% ipython --no-banner

In [1]: import numpy as np

In [2]: from numpy import linalg as LA

In [3]: np.set_printoptions(precision=2, suppress=True, linewidth=160, floatmode="fixed")

In [4]: def rnd(a):
   ...:     return np.round(a, 2) + 0
   ...: 

In [5]: F = np.load("data.npy")

In [6]: F
Out[6]: 
array([[-2, -1, -1],
       [ 0,  0,  0],
       [ 1,  2,  1],
       [ 1,  4,  2],
       [-2,  4,  4],
       [-4,  6,  2],
       [-3,  8, -1],
       [ 0,  9, -3],
       [-1,  7, -3],
       [-3,  8, -5],
       [ 0, 11, -4],
       [ 3, 13, -7],
       [ 3, 15, -6]])

In [7]: Ac = (F - F.mean(axis=0)) / F.std(axis=0)

In [8]: Ac.std(axis=0)
Out[8]: array([1.00, 1.00, 1.00])

In [9]: np.argwhere(np.abs(Ac) > 2)
Out[9]: array([], shape=(0, 2), dtype=int64)

In [10]: coef = LA.lstsq(np.delete(Ac, 1, axis=1), Ac[:, 1])[0]

In [11]: rnd(1 - np.var(Ac[:, 1] - np.delete(Ac, 1, axis=1) @ coef))
Out[11]: np.float64(0.55)

In [12]: np.abs(coef).argmax()
Out[12]: np.int64(1)

In [13]: x = np.array([0, 0, 2])

In [14]: y = F @ x

In [15]: rnd(LA.pinv(F) @ F)
Out[15]: 
array([[1.00, 0.00, 0.00],
       [0.00, 1.00, 0.00],
       [0.00, 0.00, 1.00]])

In [16]: rnd(LA.lstsq(F, y)[0])
Out[16]: array([0.00, 0.00, 2.00])

In [17]: y
Out[17]: array([ -2,   0,   2,   4,   8,   4,  -2,  -6,  -6, -10,  -8, -14, -12])

In [18]: rng = np.random.default_rng(6198)

In [19]: y = y + 0.02 * rng.normal(size=13)

In [20]: print(rnd(y))
[ -2.04  -0.01   1.99   3.99   7.98   4.00  -2.00  -6.03  -6.02 -10.02  -8.00 -14.01 -12.02]

In [21]: coef, *_ = LA.lstsq(F, y)

In [22]: [round(float(LA.norm(LA.solve(F.T @ F + lam * np.eye(3), F.T @ y))), 2) for lam in (0, 1, 10, 100)]
Out[22]: [2.0, 1.97, 1.75, 0.98]

In [23]: rnd(LA.norm(y - F @ coef))
Out[23]: np.float64(0.05)

In [24]: rnd(coef)
Out[24]: array([0.00, 0.00, 2.00])
